In [1]: import numpy as np

In [2]: import numpy.linalg as la

In [3]: np.set_printoptions(precision=2, suppress=True, linewidth=100)

In [4]: tidy = lambda a: np.round(a, 2) + 0

In [5]: W0 = np.loadtxt("layer9.csv", delimiter=",")

In [6]: W0
Out[6]: 
array([[18., 20.,  4.],
       [20., 27.,  5.],
       [ 4.,  5.,  3.]])

In [7]: tidy(np.abs(la.svd(W0)[2][-1]))
Out[7]: array([0.  , 0.2 , 0.98])

In [8]: [round(float(x), 2) for x in la.svd(W0, compute_uv=False)[:3]]
Out[8]: [44.0, 2.0, 2.0]

In [9]: la.matrix_rank(W0, rtol=0.1)
Out[9]: np.int64(1)

In [10]: np.argsort(-la.norm(W0, axis=0).round(6), kind="stable")[:3]
Out[10]: array([1, 0, 2])

In [11]: la.cond(W0) > 100
Out[11]: np.False_

In [12]: B = np.array([[3, 3, -1], [2, -1, 1]])

In [13]: C = np.kron(B, W0)

In [14]: tidy(la.norm(C, 2)), tidy(la.norm(B, 2) * la.norm(W0, 2))
Out[14]: (np.float64(193.3), np.float64(193.3))

In [15]: C.shape
Out[15]: (6, 9)

In [16]: la.matrix_rank(C)
Out[16]: np.int64(6)

In [17]: C
Out[17]: 
array([[ 54.,  60.,  12.,  54.,  60.,  12., -18., -20.,  -4.],
       [ 60.,  81.,  15.,  60.,  81.,  15., -20., -27.,  -5.],
       [ 12.,  15.,   9.,  12.,  15.,   9.,  -4.,  -5.,  -3.],
       [ 36.,  40.,   8., -18., -20.,  -4.,  18.,  20.,   4.],
       [ 40.,  54.,  10., -20., -27.,  -5.,  20.,  27.,   5.],
       [  8.,  10.,   6.,  -4.,  -5.,  -3.,   4.,   5.,   3.]])

In [18]: vec = np.array([4, 0, -1])

In [19]: h = np.maximum(W0 @ vec, 0)

In [20]: h
Out[20]: array([68., 75., 13.])

In [21]: tidy(np.tanh(W0 @ vec))
Out[21]: array([1., 1., 1.])

In [22]: W0.T @ h
Out[22]: array([2776., 3450.,  686.])

In [23]: O, V = la.qr(W0[:, :2])[0], la.qr(W0[:, 2:])[0]

In [24]: sig = la.svd(O.T @ V, compute_uv=False)

In [25]: tidy(np.degrees(np.arccos(sig.clip(0, 1))))
Out[25]: array([16.63])

In [26]: tidy(sig)
Out[26]: array([0.96])

In [27]: K = np.loadtxt("w.csv", delimiter=",")

In [28]: K
Out[28]: 
array([[0., 0., 0., 0.],
       [2., 3., 0., 0.],
       [0., 0., 0., 0.],
       [0., 0., 2., 3.]])

In [29]: tidy(la.norm(K, 2) / la.norm(K))
Out[29]: np.float64(0.71)

In [30]: la.cond(K) > 100
Out[30]: np.True_

In [31]: rng = np.random.default_rng(6)

In [32]: feats = np.eye(4, dtype=int)[rng.permutation(4)]

In [33]: feats
Out[33]: 
array([[1, 0, 0, 0],
       [0, 0, 0, 1],
       [0, 1, 0, 0],
       [0, 0, 1, 0]])

In [34]: O, r_ = la.qr(feats)

In [35]: np.allclose(r_.T @ r_, feats.T @ feats)
Out[35]: True

In [36]: r_
Out[36]: 
array([[ 1.,  0.,  0.,  0.],
       [ 0., -1.,  0.,  0.],
       [ 0.,  0., -1.,  0.],
       [ 0.,  0.,  0.,  1.]])

In [37]: O
Out[37]: 
array([[ 1.,  0.,  0.,  0.],
       [-0.,  0.,  0.,  1.],
       [-0., -1.,  0.,  0.],
       [-0., -0., -1.,  0.]])

In [38]: O @ r_
Out[38]: 
array([[1., 0., 0., 0.],
       [0., 0., 0., 1.],
       [0., 1., 0., 0.],
       [0., 0., 1., 0.]])

In [39]: O.T @ O
Out[39]: 
array([[1., 0., 0., 0.],
       [0., 1., 0., 0.],
       [0., 0., 1., 0.],
       [0., 0., 0., 1.]])

In [40]: B = feats[0, 0] * feats[1:] - np.outer(feats[1:, 0], feats[0])

In [41]: B
Out[41]: 
array([[0, 0, 0, 1],
       [0, 1, 0, 0],
       [0, 0, 1, 0]])

In [42]: la.matrix_rank(B), la.matrix_rank(feats)
Out[42]: (np.int64(3), np.int64(4))

In [43]: f = np.array([1, 0, 4, 4])

In [44]: B = feats + np.outer(f, np.eye(4)[0])

In [45]: la.matrix_rank(B - feats)
Out[45]: np.int64(1)

In [46]: tidy(la.det(B) / la.det(feats)), tidy(1 + la.solve(feats, f)[0])
Out[46]: (np.float64(2.0), np.float64(2.0))

In [47]: la.matrix_rank(la.inv(B) - la.inv(feats), tol=1e-8)
Out[47]: np.int64(1)

In [48]: F = np.load("dump.npy")

In [49]: F
Out[49]: 
array([[ 2,  3,  4,  5],
       [ 6,  7,  8,  9],
       [10, 11, 12, 13]])

In [50]: vec = np.array([2, -3, 0, 2])

In [51]: F * vec
Out[51]: 
array([[  4,  -9,   0,  10],
       [ 12, -21,   0,  18],
       [ 20, -33,   0,  26]])

In [52]: np.sign((F @ vec).round(6))
Out[52]: array([1, 1, 1])

In [53]: F @ vec
Out[53]: array([ 5,  9, 13])

In [54]: lab = rng.integers(0, 2, 4)

In [55]: data = np.triu((lab[:, None] == lab) & (rng.random((4, 4)) < 0.8), 1).astype(int)

In [56]: data += data.T

In [57]: data
Out[57]: 
array([[0, 0, 1, 0],
       [0, 0, 0, 0],
       [1, 0, 0, 0],
       [0, 0, 0, 0]])

In [58]: np.trace(data)
Out[58]: np.int64(0)

In [59]: np.allclose(data @ data.T, data.T @ data)
Out[59]: True

In [60]: la.matrix_power(data, 3)
Out[60]: 
array([[0, 0, 1, 0],
       [0, 0, 0, 0],
       [1, 0, 0, 0],
       [0, 0, 0, 0]])

In [61]: la.determinant(data)
Traceback (most recent call last):
  Cell In[61], line 1
    la.determinant(data)
AttributeError: module 'numpy.linalg' has no attribute 'determinant'


In [62]: mat = np.loadtxt("sample13.csv", delimiter=",")

In [63]: tidy(mat)
Out[63]: 
array([[0.07, 0.17, 0.17, 0.02],
       [0.17, 0.46, 0.46, 0.06],
       [0.17, 0.46, 0.46, 0.06],
       [0.02, 0.06, 0.06, 0.01]])

In [64]: vec = np.array([1, 1, -1, 2])

In [65]: tidy(mat @ mat @ vec)
Out[65]: array([0.11, 0.29, 0.29, 0.04])

In [66]: tidy(la.eigvalsh(2 * mat - np.eye(4)))
Out[66]: array([-1., -1., -1.,  1.])

In [67]: tidy(np.eye(4) - mat)
Out[67]: 
array([[ 0.93, -0.17, -0.17, -0.02],
       [-0.17,  0.54, -0.46, -0.06],
       [-0.17, -0.46,  0.54, -0.06],
       [-0.02, -0.06, -0.06,  0.99]])

In [68]: tidy((vec - mat @ vec) @ (mat @ vec))
Out[68]: np.float64(0.0)

In [69]: f = np.array([3, 1, 0])

In [70]: B = W0 + np.outer(f, np.eye(3)[2])

In [71]: la.matrix_rank(B - W0)
Out[71]: np.int64(1)

In [72]: tidy(la.det(B) / la.det(W0)), tidy(1 + la.solve(W0, f)[2])
Out[72]: (np.float64(0.81), np.float64(0.81))

In [73]: B
Out[73]: 
array([[18., 20.,  7.],
       [20., 27.,  6.],
       [ 4.,  5.,  3.]])

In [74]: m1 = np.loadtxt("x.csv", delimiter=",")

In [75]: m1
Out[75]: 
array([[-1.,  6.,  1.,  4.],
       [ 4., -2., -8.,  9.],
       [-1.,  6.,  4.,  5.],
       [ 2.,  6.,  4.,  6.]])

In [76]: np.allclose(m1, m1.T)
Out[76]: False

In [77]: tidy(np.abs(la.eigvals(m1)).max())
Out[77]: np.float64(12.19)

In [78]: m1 @ m1
Out[78]: 
array([[ 32.,  12., -29.,  79.],
       [ 14.,  34.,  24.,  12.],
       [ 31.,  36., -13., 100.],
       [ 30.,  60.,  -6., 118.]])

In [79]: (m1 + m1.T) / 2
Out[79]: 
array([[-1. ,  5. ,  0. ,  3. ],
       [ 5. , -2. , -1. ,  7.5],
       [ 0. , -1. ,  4. ,  4.5],
       [ 3. ,  7.5,  4.5,  6. ]])

In [80]: tidy(la.matrix_power(m1, 4))
Out[80]: 
array([[ 2663.,  4488.,  -737.,  9094.],
       [ 2028.,  2908.,    26.,  5330.],
       [ 4093.,  7128.,  -466., 13381.],
       [ 5154.,  9264.,   -60., 16414.]])

In [81]: B = np.array([[3, 1], [1, 2]])

In [82]: C = np.kron(B, m1)

In [83]: tidy(la.norm(C, 2)), tidy(la.norm(B, 2) * la.norm(m1, 2))
Out[83]: (np.float64(53.37), np.float64(53.37))

In [84]: f, r1 = m1[1], m1[0]

In [85]: f @ r1
Out[85]: np.float64(12.0)

In [86]: p = (f @ r1) / (f @ f) * f

In [87]: np.outer(f, r1)
Out[87]: 
array([[ -4.,  24.,   4.,  16.],
       [  2., -12.,  -2.,  -8.],
       [  8., -48.,  -8., -32.],
       [ -9.,  54.,   9.,  36.]])

In [88]: tidy(r1 - p)
Out[88]: array([-1.29,  6.15,  1.58,  3.35])

In [89]: M = np.array([[3, 2, 0, 2], [2, -1, 3, 0], [3, 0, 3, 2]])

In [90]: M[2] = M[1]

In [91]: M
Out[91]: 
array([[ 3,  2,  0,  2],
       [ 2, -1,  3,  0],
       [ 2, -1,  3,  0]])

In [92]: def softmax(z):
    ...:     e = np.exp(z - z.max(axis=-1, keepdims=True))
    ...:     return e / e.sum(axis=-1, keepdims=True)
    ...: 

In [93]: softmax(M).sum(axis=1)
Out[93]: array([1., 1., 1.])

In [94]: tidy(softmax(10 * M[0]))
Out[94]: array([1., 0., 0., 0.])

In [95]: tidy(softmax(M[0] + -2))
Out[95]: array([0.56, 0.21, 0.03, 0.21])

In [96]: tidy(softmax(M[0]))
Out[96]: array([0.56, 0.21, 0.03, 0.21])

In [97]: att = M @ M.T / np.sqrt(4)

In [98]: tidy(softmax(att)[0] @ M)
Out[98]: array([3.  , 1.99, 0.01, 1.99])

In [99]: tidy(softmax(att))
Out[99]: 
array([[1. , 0. , 0. ],
       [0. , 0.5, 0.5],
       [0. , 0.5, 0.5]])

In [100]: B = M / la.norm(M, axis=1, keepdims=True)

In [101]: G = B @ B.T

In [102]: tidy(G[1])
Out[102]: array([0.26, 1.  , 1.  ])

In [103]: (G - 2 * np.eye(3)).round(6).argmax(axis=1)
Out[103]: array([1, 2, 1])

In [104]: np.argwhere(np.triu(np.abs(G) > 0.95, 1))
Out[104]: array([[1, 2]])

In [105]: tidy(np.degrees(np.arccos(np.clip(G[1, 0], -1, 1))))
Out[105]: np.float64(74.97)

In [106]: U, sig, Vt = la.svd(M)

In [107]: V = Vt[:(sig > 1e-8).sum()]

In [108]: vec = M[2] + 5 * M[1] + rng.integers(2) * np.eye(4)[2]

In [109]: vec
Out[109]: array([12., -6., 18.,  0.])

In [110]: tidy(np.diag(V.T @ V))
Out[110]: array([0.66, 0.4 , 0.69, 0.25])

In [111]: la.matrix_rank(np.vstack([M, vec]))
Out[111]: np.int64(2)

In [112]: tidy(V.T @ V)
Out[112]: 
array([[ 0.66,  0.21,  0.3 ,  0.31],
       [ 0.21,  0.4 , -0.34,  0.29],
       [ 0.3 , -0.34,  0.69, -0.11],
       [ 0.31,  0.29, -0.11,  0.25]])

In [113]: B = np.array([[-2, -5, -3], [-4, 4, 4], [-5, -2, 3], [5, 1, 2]])

In [114]: np.einsum("ij,ij->i", M, M)
Out[114]: array([17, 14, 14])

In [115]: np.einsum("ik,kj->ij", M, B)
Out[115]: 
array([[ -4,  -5,   3],
       [-15, -20,  -1],
       [-15, -20,  -1]])

In [116]: M @ B
Out[116]: 
array([[ -4,  -5,   3],
       [-15, -20,  -1],
       [-15, -20,  -1]])

In [117]: np.einsum("ij->j", M)
Out[117]: array([7, 0, 6, 2])

In [118]: la.matrix_rank(np.vstack([M, B.T]))
Out[118]: np.int64(4)

In [119]: np.allclose(M[:-1].T @ la.lstsq(M[:-1].T, M[-1])[0], M[-1])
Out[119]: True

In [120]: tidy(M @ la.pinv(M) @ M)
Out[120]: 
array([[ 3.,  2.,  0.,  2.],
       [ 2., -1.,  3.,  0.],
       [ 2., -1.,  3.,  0.]])

In [121]: np.abs(np.diag(la.qr(M)[1])) > 1e-9
Out[121]: array([ True,  True, False])
